>>> import numpy as np
>>> from numpy import linalg as LA
>>> np.set_printoptions(precision=2, suppress=True, linewidth=140, sign=" ")
>>> arr = np.load("block0.npy")
>>> arr
array([[  6,   0,   3,  -1,   2,  -3,  -3,   3,   2],
       [  2, -10,   1,  -3,   3,  -1,   1,  -1,   2],
       [  3,  -1,  -9,   0,   2,  -2,   1,  -1,  -3],
       [ -3,   3,   2,   7,   3,  -2,   2,   1,   2],
       [ -2,  -2,   3,  -3,  12,  -1,  -3,   3,  -2],
       [  0,   0,   1,   2,   0,   1,  -3,   3,   1],
       [ -2,   0,   1,   3,   2,   3,   8,   0,   0],
       [ -3,   2,   1,   0,  -2,  -1,  -2,  10,  -1],
       [  2,  -1,  -2,  -2,   1,   0,   3,  -1,   6]])
>>> x0 = np.array([2, 2, 1, 2, 0, 0, 0, 0, 2])
>>> rhs = arr @ x0
>>> c, lr = np.zeros(9), 1 / LA.norm(arr, 2) ** 2
>>> for i in range(40):
...     c -= lr * arr.T @ (arr @ c - rhs)
...     if i % 10 == 0: print(i, round(LA.norm(arr @ c - rhs), 2))
... 
0 22.23
10 2.41
20 1.45
30 0.99
>>> round(float(LA.cond(arr)), 2)
5.47
>>> def softmax(z):
...     e = np.exp(z - z.max(axis=-1, keepdims=True))
...     return e / e.sum(axis=-1, keepdims=True)
... 
>>> np.round(softmax(arr[3] + 5), 2) + 0
array([ 0.  ,  0.02,  0.01,  0.94,  0.02,  0.  ,  0.01,  0.  ,  0.01])
>>> np.round(softmax(arr[3]), 2) + 0
array([ 0.  ,  0.02,  0.01,  0.94,  0.02,  0.  ,  0.01,  0.  ,  0.01])
>>> np.round(softmax(10 * arr[3]), 2) + 0
array([ 0.,  0.,  0.,  1.,  0.,  0.,  0.,  0.,  0.])
>>> att = arr @ arr.T / np.sqrt(9)
>>> softmax(att)[3] @ arr
array([-3.,  3.,  2.,  7.,  3., -2.,  2.,  1.,  2.])
>>> np.round(softmax(att + np.triu(np.full(att.shape, -np.inf), 1)), 2) + 0
array([[ 1.  ,  0.  ,  0.  ,  0.  ,  0.  ,  0.  ,  0.  ,  0.  ,  0.  ],
       [ 0.  ,  1.  ,  0.  ,  0.  ,  0.  ,  0.  ,  0.  ,  0.  ,  0.  ],
       [ 0.  ,  0.  ,  1.  ,  0.  ,  0.  ,  0.  ,  0.  ,  0.  ,  0.  ],
       [ 0.  ,  0.  ,  0.  ,  1.  ,  0.  ,  0.  ,  0.  ,  0.  ,  0.  ],
       [ 0.  ,  0.  ,  0.  ,  0.  ,  1.  ,  0.  ,  0.  ,  0.  ,  0.  ],
       [ 0.09,  0.  ,  0.  ,  0.02,  0.01,  0.89,  0.  ,  0.  ,  0.  ],
       [ 0.  ,  0.  ,  0.  ,  0.  ,  0.  ,  0.  ,  1.  ,  0.  ,  0.  ],
       [ 0.  ,  0.  ,  0.  ,  0.  ,  0.  ,  0.  ,  0.  ,  1.  ,  0.  ],
       [ 0.  ,  0.  ,  0.  ,  0.  ,  0.  ,  0.  ,  0.  ,  0.  ,  1.  ]])
>>> r0 = np.array([-2, -1])
>>> np.array([np.convolve(row, r0, "same") for row in arr])
array([[-12,  -6,  -6,  -1,  -3,   4,   9,  -3,  -7],
       [ -4,  18,   8,   5,  -3,  -1,  -1,   1,  -3],
       [ -6,  -1,  19,   9,  -4,   2,   0,   1,   7],
       [  6,  -3,  -7, -16, -13,   1,  -2,  -4,  -5],
       [  4,   6,  -4,   3, -21, -10,   7,  -3,   1],
       [  0,   0,  -2,  -5,  -2,  -2,   5,  -3,  -5],
       [  4,   2,  -2,  -7,  -7,  -8, -19,  -8,   0],
       [  6,  -1,  -4,  -1,   4,   4,   5, -18,  -8],
       [ -4,   0,   5,   6,   0,  -1,  -6,  -1, -11]])
>>> np.cross(arr[8, :3], arr[3, :3])
array([ 4,  2,  3])
>>> np.polyval(r0, arr[8])
array([ -5,   1,   3,   3,  -3,  -1,  -7,   1, -13])
>>> rng = np.random.default_rng(19768)
>>> lab = rng.permutation(9)
>>> M2 = arr[:, lab] * rng.choice([-1, 1], 9)
>>> M2
array([[ 0, -1,  3,  2, -3,  3, -2, -3,  6],
       [10, -3, -1,  3, -1, -1, -2, -1,  2],
       [ 1,  0, -1,  2,  9, -1,  3, -2,  3],
       [-3,  7, -2,  3, -2,  1, -2, -2, -3],
       [ 2, -3,  3, 12, -3,  3,  2, -1, -2],
       [ 0,  2,  3,  0, -1,  3, -1,  1,  0],
       [ 0,  3, -8,  2, -1,  0,  0,  3, -2],
       [-2,  0,  2, -2, -1, 10,  1, -1, -3],
       [ 1, -2, -3,  1,  2, -1, -6,  0,  2]])
>>> U, _, VT = LA.svd(arr.T @ M2)
>>> np.round(LA.lstsq(arr, M2)[0], 2) + 0
array([[ 0.,  0.,  0.,  0.,  0.,  0.,  0.,  0.,  1.],
       [-1.,  0.,  0.,  0.,  0.,  0.,  0.,  0.,  0.],
       [ 0.,  0.,  0.,  0., -1.,  0.,  0.,  0.,  0.],
       [ 0.,  1.,  0.,  0.,  0.,  0.,  0.,  0.,  0.],
       [ 0.,  0.,  0.,  1.,  0.,  0.,  0.,  0.,  0.],
       [ 0.,  0.,  0.,  0.,  0.,  0.,  0.,  1.,  0.],
       [ 0.,  0., -1.,  0.,  0.,  0.,  0.,  0.,  0.],
       [ 0.,  0.,  0.,  0.,  0.,  1.,  0.,  0.,  0.],
       [ 0.,  0.,  0.,  0.,  0.,  0., -1.,  0.,  0.]])
>>> np.round(U @ VT, 2) + 0
array([[ 0.,  0.,  0.,  0.,  0.,  0.,  0.,  0.,  1.],
       [-1.,  0.,  0.,  0.,  0.,  0.,  0.,  0.,  0.],
       [ 0.,  0.,  0.,  0., -1.,  0.,  0.,  0.,  0.],
       [ 0.,  1.,  0.,  0.,  0.,  0.,  0.,  0.,  0.],
       [ 0.,  0.,  0.,  1.,  0.,  0.,  0.,  0.,  0.],
       [ 0.,  0.,  0.,  0.,  0.,  0.,  0.,  1.,  0.],
       [ 0.,  0., -1.,  0.,  0.,  0.,  0.,  0.,  0.],
       [ 0.,  0.,  0.,  0.,  0.,  1.,  0.,  0.,  0.],
       [ 0.,  0.,  0.,  0.,  0.,  0., -1.,  0.,  0.]])
>>> x0 = np.array([-2, -1, 1, -1, -2, -2, -2, -1, 1])
>>> h = np.maximum(M2 @ x0, 0)
>>> np.flatnonzero(h > 1e-9)
array([ 0,  8])
>>> h
array([ 15,   0,   0,   0,   0,   0,   0,   0,   8])
>>> np.tanh(M2 @ x0)
array([ 1.  , -1.  , -1.  , -0.76, -1.  , -0.96, -1.  , -1.  ,  1.  ])
>>> X = np.load("out17.npy")
>>> X
array([[ 0,  0,  0,  0,  0,  0,  0,  0],
       [ 6,  9,  0,  3,  9,  3,  3,  3],
       [ 0,  0,  0,  0,  0,  0,  0,  0],
       [ 4,  6,  0,  2,  6,  2,  2,  2],
       [ 0,  0,  0,  0,  0,  0,  0,  0],
       [ 2,  3,  0,  1,  3,  1,  1,  1],
       [ 2,  3,  0,  1,  3,  1,  1,  1],
       [ 0,  0,  0,  0,  0,  0,  0,  0],
       [ 6,  9,  0,  3,  9,  3,  3,  3],
       [ 2,  3,  0,  1,  3,  1,  1,  1],
       [ 6,  9,  0,  3,  9,  3,  3,  3]])
>>> round(LA.norm(X[2] - X[10]), 2)
np.float64(15.3)
>>> round(LA.norm(X, 2), 2)
np.float64(29.73)
>>> np.round(LA.norm(X) ** 2 / LA.norm(X, 2) ** 2, 2)
np.float64(1.0)
>>> round(float(LA.norm(X, "nuc")), 2)
29.73
>>> LA.lstsq(X[:-1].T, X[-1])[2]
np.int32(1)
>>> np.unique(X.round(6), axis=0).shape
(4, 8)
>>> np.round(np.trace(LA.pinv(X) @ X), 2)
np.float64(1.0)
>>> np.allclose(X[:-1].T @ LA.lstsq(X[:-1].T, X[-1])[0], X[-1])
True
>>> U, s, VT = LA.svd(X)
>>> evecs = VT[:(s > 1e-8).sum()]
>>> x0 = X[10] + -2 * X[2] + rng.integers(2) * np.eye(8)[2]
>>> x0
array([ 6.,  9.,  1.,  3.,  9.,  3.,  3.,  3.])
>>> round(float(LA.norm(x0 - evecs.T @ evecs @ x0)), 2)
1.0
>>> LA.cond(X) > 100
np.True_
>>> [round(float(x), 2) for x in LA.svd(X, compute_uv=False)[:3]]
[29.73, 0.0, 0.0]
>>> r = LA.matrix_rank(X)
>>> r
np.int64(1)
>>> null = LA.svd(X)[2][r:].T
>>> np.allclose(X @ null, 0)
True
>>> J = np.load("run5.npy")
>>> J
array([[ 0,  0,  2,  1,  0, -2,  1,  2,  0, -2,  0],
       [ 0,  0,  0,  2,  2, -1,  1, -1,  0, -1, -2],
       [ 0,  0,  0,  0,  0, -2,  0,  0, -1,  2,  2],
       [ 0,  0,  0,  0, -2, -1, -2, -2,  1, -2,  0],
       [ 0,  0,  0,  0,  0,  0,  2, -2,  1,  2,  1],
       [ 0,  0,  0,  0,  0,  0,  0,  0,  1,  0,  1],
       [ 0,  0,  0,  0,  0,  0,  0, -2,  1,  0,  1],
       [ 0,  0,  0,  0,  0,  0,  0,  0, -2, -2,  1],
       [ 0,  0,  0,  0,  0,  0,  0,  0,  0,  2, -1],
       [ 0,  0,  0,  0,  0,  0,  0,  0,  0,  0, -1],
       [ 0,  0,  0,  0,  0,  0,  0,  0,  0,  0,  0]])
>>> r = LA.matrix_rank(J)
>>> r
np.int64(9)
>>> null = LA.svd(J)[2][r:].T
>>> LA.matrix_rank(J.T @ J), LA.matrix_rank(J @ J.T)
(np.int64(9), np.int64(9))
>>> [int(LA.matrix_rank(np.delete(J, i, axis=0))) for i in range(11)]
[8, 8, 8, 8, 8, 9, 8, 9, 9, 9, 9]
>>> [int(LA.matrix_rank(J[:i])) for i in range(1, len(J) + 1)]
[1, 2, 3, 4, 5, 6, 7, 8, 9, 9, 9]
>>> np.round(J @ null, 2) + 0
array([[ 0.,  0.],
       [ 0.,  0.],
       [ 0.,  0.],
       [ 0.,  0.],
       [ 0.,  0.],
       [ 0.,  0.],
       [ 0.,  0.],
       [ 0.,  0.],
       [ 0.,  0.],
       [ 0.,  0.],
       [ 0.,  0.]])
>>> np.unique(J.round(6), axis=0).shape
(11, 11)
>>> np.abs(np.diag(LA.qr(J)[1])) > 1e-9
array([False, False, False, False, False, False, False, False, False, False, False])
>>> np.allclose(J[:-1].T @ LA.lstsq(J[:-1].T, J[-1])[0], J[-1])
True
>>> LA.lstsq(J[:-1].T, J[-1])[2]
np.int32(9)
>>> K = np.load("layer5.npy")
>>> K
array([[ 1.46, -0.04,  0.43,  0.1 , -0.36,  0.14],
       [-0.04,  1.59,  0.12, -0.51,  0.51,  0.17],
       [ 0.43,  0.12,  0.89, -0.47, -0.4 ,  0.44],
       [ 0.1 , -0.51, -0.47,  1.02,  0.36,  0.55],
       [-0.36,  0.51, -0.4 ,  0.36,  0.6 ,  0.34],
       [ 0.14,  0.17,  0.44,  0.55,  0.34,  1.45]])
>>> # symmetric
>>> np.argsort(-LA.norm(K, axis=0).round(6), kind="stable")[:3]
array([ 1,  5,  0])
>>> [round(float(x), 2) for x in LA.svd(K, compute_uv=False)[:3]]
[2.0, 2.0, 2.0]
